$ python -q
>>> import numpy as np
>>> np.set_printoptions(precision=1, suppress=True, linewidth=100)
>>> def rd(a):
...     return np.round(a, 1) + 0
... 
>>> J = np.load("w.npy")
>>> print(J)
[[4. 1. 0. 0. 0.]
 [0. 4. 1. 0. 0.]
 [0. 0. 4. 1. 0.]
 [0. 0. 0. 4. 1.]
 [0. 0. 0. 0. 4.]]
>>> # triangular: eigenvalues sit on the diagonal
>>> M2 = np.array([[1, 0, -2], [-3, 3, 0], [-2, 0, 2], [-1, 0, 2], [-3, 3, -1]])
>>> print(np.einsum("ik,kj->ji", J, M2))
[[  1. -14.  -9.  -7. -12.]
 [  3.  12.   0.   3.  12.]
 [ -8.   2.  10.   7.  -4.]]
>>> print(J @ M2)
[[  1.   3.  -8.]
 [-14.  12.   2.]
 [ -9.   0.  10.]
 [ -7.   3.   7.]
 [-12.  12.  -4.]]
>>> print(M2.T @ J.T)
[[  1. -14.  -9.  -7. -12.]
 [  3.  12.   0.   3.  12.]
 [ -8.   2.  10.   7.  -4.]]
>>> print(np.linalg.matrix_rank(np.vstack([J, M2.T])))
5
>>> print(np.linalg.matrix_rank(J @ M2))
3
>>> print(np.einsum("ij,ij->i", J, J))
[17. 17. 17. 17. 16.]
>>> print(np.einsum("ij->j", J))
[4. 5. 5. 5. 5.]
>>> print(np.einsum("ik,kj->ij", J, M2))
[[  1.   3.  -8.]
 [-14.  12.   2.]
 [ -9.   0.  10.]
 [ -7.   3.   7.]
 [-12.  12.  -4.]]
>>> vec = np.array([-3, -5, -6, -7, -3])
>>> rhs = J @ vec
>>> print(rhs)
[-17. -26. -31. -31. -12.]
>>> print(rd(np.linalg.solve(J, rhs)))
[-3. -5. -6. -7. -3.]
>>> print(rd(np.linalg.solve(J.T, J[4])))
[0. 0. 0. 0. 1.]
>>> M2 = np.array([[2, 1, 1], [5, 1, -1]])
>>> basis = np.kron(M2, J)
>>> print(basis.shape)
(10, 15)
>>> print(rd(np.linalg.norm(basis, 2)), rd(np.linalg.norm(M2, 2) * np.linalg.norm(J, 2)))
27.2 27.2
>>> arr = np.load("arr.npy")
>>> print(arr)
[[ -4.8 -11.6   7.8  11.1  -1.2   7.2  -2.5]
 [-13.3   8.1   9.    6.3   0.6   1.6  -5.9]
 [ -4.8  -1.  -14.6   1.    8.4   9.4   1.4]
 [  2.1  -6.5  -3.8  -5.   14.6   7.5   6.8]
 [ -6.1  -0.5  13.5   4.3   2.9   0.   12.4]
 [  1.3  -8.5 -15.7  -2.4  -6.2   5.6  -2.1]
 [-11.1  -8.    0.6  11.8  -6.7  -3.2   4.3]
 [  1.9  13.9   6.1  -1.5  -0.5  -9.2   8.8]
 [  1.2  -7.6  11.5  -7.   -9.5   6.9  -4.8]
 [-16.4  -4.3  -4.2  -4.8   0.8  -6.8  -4.8]
 [ -2.2   3.2   8.9   5.8   8.  -11.6   8.6]
 [  3.2  -2.2 -10.7  -6.2 -15.    0.   -2.6]]
>>> print(rd(arr.sum(axis=0)))
[-49.  -25.    8.4  13.4  -3.8   7.4  19.6]
>>> print(rd(np.linalg.norm(arr)))
69.3
>>> print(np.abs(arr).max())
16.4
>>> arr[12]
Traceback (most recent call last):
  File "<python-input-29>", line 1, in <module>
    arr[12]
    ~~~^^^^
IndexError: index 12 is out of bounds for axis 0 with size 12
>>> t3 = np.stack([arr, 2 * arr, arr[::-1]])
>>> print(rd(np.einsum("bij,cij->bc", t3, t3)))
[[ 4802.4  9604.7   368.8]
 [ 9604.7 19209.4   737.6]
 [  368.8   737.6  4802.4]]
>>> print(t3.shape)
(3, 12, 7)
>>> print(rd(np.linalg.norm(t3, axis=(1, 2))))
[ 69.3 138.6  69.3]
>>> X = np.array([[0.3, -2.5, -1.3, -5.4, -3.7, -0.6, -2.5],
...     [-0.2, -0.9, -2.1, -0.9, -0.8, -5.2, -1.6],
...     [0.6, -0.5, -3.7, -1.8, -2.8, -1.9, -2.9]])
>>> u = np.array([2, 4])
>>> print(rd(np.array([np.convolve(row, u, "same") for row in X])))
[[  0.6  -3.8 -12.6 -16.  -29.  -16.   -7.4]
 [ -0.4  -2.6  -7.8 -10.2  -5.2 -13.6 -24. ]
 [  1.2   1.4  -9.4 -18.4 -12.8 -15.  -13.4]]
>>> W1 = np.array([[3, 1, 1, 0, -2, 0],
...     [-3, 1, 3, 0, -1, 3],
...     [0, -2, 0, 1, -1, 1],
...     [-3, 0, -2, -3, -3, -2],
...     [0, -3, 1, -2, 3, -3],
...     [3, -3, 0, 0, -3, -2],
...     [-3, 0, -1, -1, 3, -1]])
>>> c = np.array([3, 0, 0, 1, 1, 2])
>>> H = np.maximum(X @ W1 + c, 0)
>>> print(np.linalg.matrix_rank(H))
3
>>> print((H > 0).astype(int))
[[1 1 1 1 1 1]
 [0 1 0 1 1 1]
 [1 1 1 1 0 1]]
>>> print(rd((H > 0).mean(axis=0)))
[0.7 1.  0.7 1.  0.7 1. ]
>>> basis = np.array([[-2, 1, -2],
...     [0, 0, -1],
...     [-2, 1, -1],
...     [-1, -1, 1],
...     [1, 1, -1],
...     [-1, 0, -2]])
>>> print(rd(H @ basis))
[[-112.4   13.5  -97.7]
 [  -2.7   10.7  -58.6]
 [ -61.7    6.3  -73.6]]
>>> t3 = np.stack([X, -1 * X, X[::-1]])
>>> print(rd(np.einsum("bij,cij->bc", t3, t3)))
[[ 131.2 -131.2  105.7]
 [-131.2  131.2 -105.7]
 [ 105.7 -105.7  131.2]]
>>> print(t3.shape)
(3, 3, 7)
>>> K = np.load("block10.npy")
>>> print(K)
[[-0.5 -4.1 -1.9 -1.6  0.5  0.3 -1.1]
 [-3.  -1.8 -1.9 -2.3 -0.3  0.7  1.8]
 [ 0.8 -0.6 -2.4  1.9  2.7 -2.6 -0.8]
 [-3.1 -3.1  0.7 -0.3 -1.8  1.2  0.7]
 [-3.  -2.3  1.4 -0.9 -1.4 -2.  -1.4]
 [-3.5  0.2  0.9  1.7 -0.7  2.9  0.4]
 [-0.9  0.2  1.8 -4.4 -0.6 -1.   0.7]
 [-0.3  2.1 -2.6 -3.   2.  -0.2  0.3]
 [-0.5 -1.2 -0.1  0.8  3.6 -2.4 -1.9]
 [ 3.1  3.1 -0.2  0.8 -1.1  0.9  1.7]]
>>> vec = np.array([1, 1, -3, 2, -1, -2, 0])
>>> rhs = K @ vec
>>> print(rd(np.linalg.lstsq(K, rhs)[0]))
[ 1.  1. -3.  2. -1. -2.  0.]
>>> rng = np.random.default_rng(969394)
>>> rhs = rhs + 0.1 * rng.normal(size=10)
>>> print(rd(rhs))
[ -3.1  -4.7  13.7  -9.5  -6.   -7.8 -12.3   2.    1.3   7.7]
>>> c, *_ = np.linalg.lstsq(K, rhs)
>>> print([round(float(np.linalg.norm(np.linalg.solve(K.T @ K + lam * np.eye(7), K.T @ rhs))), 2) for lam in (0, 1, 10, 100)])
[4.49, 3.97, 2.68, 1.18]
>>> print(rd(K.T @ (rhs - K @ c)))
[0. 0. 0. 0. 0. 0. 0.]
>>> t3 = np.stack([K, 2 * K, K[::-1]])
>>> print(rd(np.einsum("bij,cij->bc", t3, t3)))
[[249.  497.9 -14.5]
 [497.9 995.9 -29. ]
 [-14.5 -29.  249. ]]
>>> print(np.linalg.matrix_rank(t3.reshape(3, -1)))
2
>>> print(t3.shape)
(3, 10, 7)
>>> print(J.mean(axis=0))
[0.8 1.  1.  1.  1. ]
>>> print(rd(np.linalg.norm(J)))
9.2
>>> print(J.shape)
(5, 5)
>>> print(np.abs(J).max())
4.0
>>> print(np.diff(J, axis=0))
[[-4.  3.  1.  0.  0.]
 [ 0. -4.  3.  1.  0.]
 [ 0.  0. -4.  3.  1.]
 [ 0.  0.  0. -4.  3.]]
>>> J[:, 5]
Traceback (most recent call last):
  File "<python-input-68>", line 1, in <module>
    J[:, 5]
    ~^^^^^^
IndexError: index 5 is out of bounds for axis 1 with size 5
>>> M2 = np.c_[K[:, :1] @ np.array([[6]]), np.array([2, -4, 1, 1, -4, -3, 4, -2, -2, -5])]
>>> print(rd(M2))
[[ -3.    2. ]
 [-18.   -4. ]
 [  4.8   1. ]
 [-18.6   1. ]
 [-18.   -4. ]
 [-21.   -3. ]
 [ -5.4   4. ]
 [ -1.8  -2. ]
 [ -3.   -2. ]
 [ 18.6  -5. ]]
>>> print(np.linalg.matrix_rank(np.c_[K, M2]))
8
>>> print(rd(np.linalg.norm(np.linalg.qr(K)[0].T @ M2, axis=0) ** 2 / ((M2 ** 2).sum(axis=0) + 1e-12)))
[1.  0.4]
>>> print(rd(np.linalg.lstsq(K, M2[:, 0])[0]))
[6. 0. 0. 0. 0. 0. 0.]
>>> M = (rng.random((8, 8)) < 0.3) + np.eye(8)
>>> M /= M.sum(axis=1, keepdims=True)
>>> print(rd(M))
[[0.5 0.  0.  0.5 0.  0.  0.  0. ]
 [0.  0.7 0.  0.3 0.  0.  0.  0. ]
 [0.  0.5 0.5 0.  0.  0.  0.  0. ]
 [0.  0.  0.  1.  0.  0.  0.  0. ]
 [0.  0.  0.  0.  0.7 0.3 0.  0. ]
 [0.5 0.  0.  0.  0.  0.5 0.  0. ]
 [0.2 0.  0.2 0.2 0.  0.  0.4 0. ]
 [0.  0.  0.  0.  0.3 0.  0.3 0.3]]
>>> # rows sum to 1
>>> Uu, sigma, Vt = np.linalg.svd(M, full_matrices=False)
>>> print(rd(np.abs(Vt[0])))
[0.3 0.3 0.1 0.9 0.  0.1 0.1 0. ]
>>> print(rd(np.cumsum(sigma ** 2) / np.sum(sigma ** 2)))
[0.4 0.6 0.7 0.9 0.9 1.  1.  1. ]
>>> print(rd(np.sqrt((sigma ** 2).sum())), rd(np.linalg.norm(M)))
2.1 2.1
>>> print(rd(sigma / sigma[0]))
[1.  0.7 0.7 0.6 0.5 0.3 0.2 0.2]
>>> feats = np.load("test8.npy")
>>> print(feats)
[[10  0  0  1  0]
 [12  0  0  0  0]
 [12  0  0  0  0]
 [12  0  0  0  0]
 [10  0  0  0  0]
 [13  0  0  0  0]
 [16  0  0  0  0]
 [15  0  0  0  0]
 [ 5  0  0  0  0]
 [14  0  0  0  0]
 [10  0  0  1  0]
 [16  0  0  0  0]
 [ 7  0  0  2  0]
 [10  0  0  0  0]
 [16  0  0  0  0]
 [11  0  0  0  0]]
>>> # column 0 dominates
>>> print([round(float(x), 1) for x in np.linalg.svd(feats, compute_uv=False)[:3]])
[48.8, 2.3, 0.0]
>>> print(rd(feats @ np.linalg.pinv(feats) @ feats))
[[10.  0.  0.  1.  0.]
 [12.  0.  0.  0.  0.]
 [12.  0.  0.  0.  0.]
 [12.  0.  0.  0.  0.]
 [10.  0.  0.  0.  0.]
 [13.  0.  0.  0.  0.]
 [16.  0.  0.  0.  0.]
 [15.  0.  0.  0.  0.]
 [ 5.  0.  0.  0.  0.]
 [14.  0.  0.  0.  0.]
 [10.  0.  0.  1.  0.]
 [16.  0.  0.  0.  0.]
 [ 7.  0.  0.  2.  0.]
 [10.  0.  0.  0.  0.]
 [16.  0.  0.  0.  0.]
 [11.  0.  0.  0.  0.]]
>>> print(np.unique(feats.round(6), axis=0).shape)
(10, 5)
>>> r = np.linalg.matrix_rank(feats)
>>> print(r)
2
>>> ns = np.linalg.svd(feats)[2][r:].T
>>> print(np.linalg.matrix_rank(feats.T @ feats), np.linalg.matrix_rank(feats @ feats.T))
2 2
>>> print([int(np.linalg.matrix_rank(feats[:, :j + 1])) for j in range(5)])
[1, 1, 1, 2, 2]
>>> theta = np.radians(180)
>>> R = np.eye(5)
>>> R[4, 4] = R[3, 3] = np.cos(theta)
>>> R[4, 3], R[3, 4] = -np.sin(theta), np.sin(theta)
>>> print(rd(R))
[[ 1.  0.  0.  0.  0.]
 [ 0.  1.  0.  0.  0.]
 [ 0.  0.  1.  0.  0.]
 [ 0.  0.  0. -1.  0.]
 [ 0.  0.  0.  0. -1.]]
>>> M2 = feats @ R.T
>>> print(rd(np.abs(M2 - feats).max(axis=0)))
[0. 0. 0. 4. 0.]
>>> Uu, sigma, Vt = np.linalg.svd(feats)
>>> evecs = Vt[:(sigma > 1e-8).sum()]
>>> vec = feats[10] + -1 * feats[6] + rng.integers(2) * np.eye(5)[2]
>>> print(vec)
[-6.  0.  1.  1.  0.]
>>> print(rd(evecs.T @ evecs))
[[1. 0. 0. 0. 0.]
 [0. 0. 0. 0. 0.]
 [0. 0. 0. 0. 0.]
 [0. 0. 0. 1. 0.]
 [0. 0. 0. 0. 0.]]
>>> E = np.loadtxt("case17.csv", delimiter=",")
>>> print(E)
[[2.3 3.  8.  0.  0.  5.  4. ]
 [5.  3.3 0.  1.  3.  1.  0. ]
 [9.  0.  3.3 3.  7.  3.  1. ]
 [8.  1.  7.  9.3 5.  9.  1. ]
 [8.  5.  0.  5.  1.3 0.  5. ]
 [0.  5.  7.  5.  7.  2.3 9. ]
 [2.  3.  8.  0.  0.  5.  4.3]]
>>> Uu, sigma, Vt = np.linalg.svd(E)
>>> print(rd(sigma))
[28.1 12.7  9.7  7.1  5.4  2.5  0.1]
>>> M2 = Uu[:, :6] @ np.diag(sigma[:6]) @ Vt[:6]
>>> print(rd(np.linalg.norm(E - M2, 2)), rd(sigma[6]))
0.1 0.1
>>> print(rd(M2))
[[2.3 3.  8.  0.  0.  5.  4. ]
 [5.  3.3 0.  1.  3.  1.  0. ]
 [9.  0.  3.3 3.  7.  3.  1. ]
 [8.  1.  7.  9.3 5.  9.  1. ]
 [8.  5.  0.  5.  1.3 0.  5. ]
 [0.  5.  7.  5.  7.  2.3 9. ]
 [2.  3.  8.  0.  0.  5.  4.3]]
>>> mat = np.load("layer15.npy")
>>> print(rd(mat))
[[ 0.2  0.3 -1.4]
 [ 0.2  0.5 -0.4]
 [ 0.8  1.6 -2.7]
 [-0.2 -0.3  0.6]
 [-0.5 -1.   0.5]
 [ 0.1  0.4  0.7]
 [ 0.4  0.9 -0.7]
 [ 0.5  0.9 -3.8]
 [ 0.  -0.1 -0.4]]
>>> # null space of dimension 1
>>> r = np.linalg.matrix_rank(mat)
>>> print(r)
2
>>> ns = np.linalg.svd(mat)[2][r:].T
>>> print(np.linalg.matrix_rank(mat.T @ mat), np.linalg.matrix_rank(mat @ mat.T))
2 2
>>> print(ns.shape)
(3, 1)
>>> u = np.array([-1, 9])
>>> print(rd(np.convolve(mat[4], u)))
[ 0.5 -3.1 -9.7  4.5]
>>> print(rd(np.cross(mat[4, :3], mat[5, :3])))
[-0.9  0.4  0. ]
>>> print(np.linalg.lstsq(mat[:-1].T, mat[-1])[2])
2
>>> print(rd(mat @ np.linalg.pinv(mat) @ mat))
[[ 0.2  0.3 -1.4]
 [ 0.2  0.5 -0.4]
 [ 0.8  1.6 -2.7]
 [-0.2 -0.3  0.6]
 [-0.5 -1.   0.5]
 [ 0.1  0.4  0.7]
 [ 0.4  0.9 -0.7]
 [ 0.5  0.9 -3.8]
 [ 0.  -0.1 -0.4]]
>>> print(rd(np.trace(np.linalg.pinv(mat) @ mat)))
2.0
>>> print(np.allclose(mat[:-1].T @ np.linalg.lstsq(mat[:-1].T, mat[-1])[0], mat[-1]))
True
>>> print(np.abs(np.diag(np.linalg.qr(mat)[1])) > 1e-9)
[ True  True False]
>>> M2 = np.linalg.invert(J)
Traceback (most recent call last):
  File "<python-input-129>", line 1, in <module>
    M2 = np.linalg.invert(J)
         ^^^^^^^^^^^^^^^^
AttributeError: module 'numpy.linalg' has no attribute 'invert'
>>> M2 = np.linalg.inv(J)
>>> print(rd(np.linalg.slogdet(J)[0]))
1.0
>>> print(rd(np.linalg.det(J) * M2))
[[256. -64.  16.  -4.   1.]
 [  0. 256. -64.  16.  -4.]
 [  0.   0. 256. -64.  16.]
 [  0.   0.   0. 256. -64.]
 [  0.   0.   0.   0. 256.]]
>>> print(rd(np.linalg.cond(J)))
1.5
>>> print(rd(M2))
[[ 0.2 -0.1  0.   0.   0. ]
 [ 0.   0.2 -0.1  0.   0. ]
 [ 0.   0.   0.2 -0.1  0. ]
 [ 0.   0.   0.   0.2 -0.1]
 [ 0.   0.   0.   0.   0.2]]
>>> print((np.abs(M2) > 1e-9).astype(int))
[[1 1 1 1 1]
 [0 1 1 1 1]
 [0 0 1 1 1]
 [0 0 0 1 1]
 [0 0 0 0 1]]
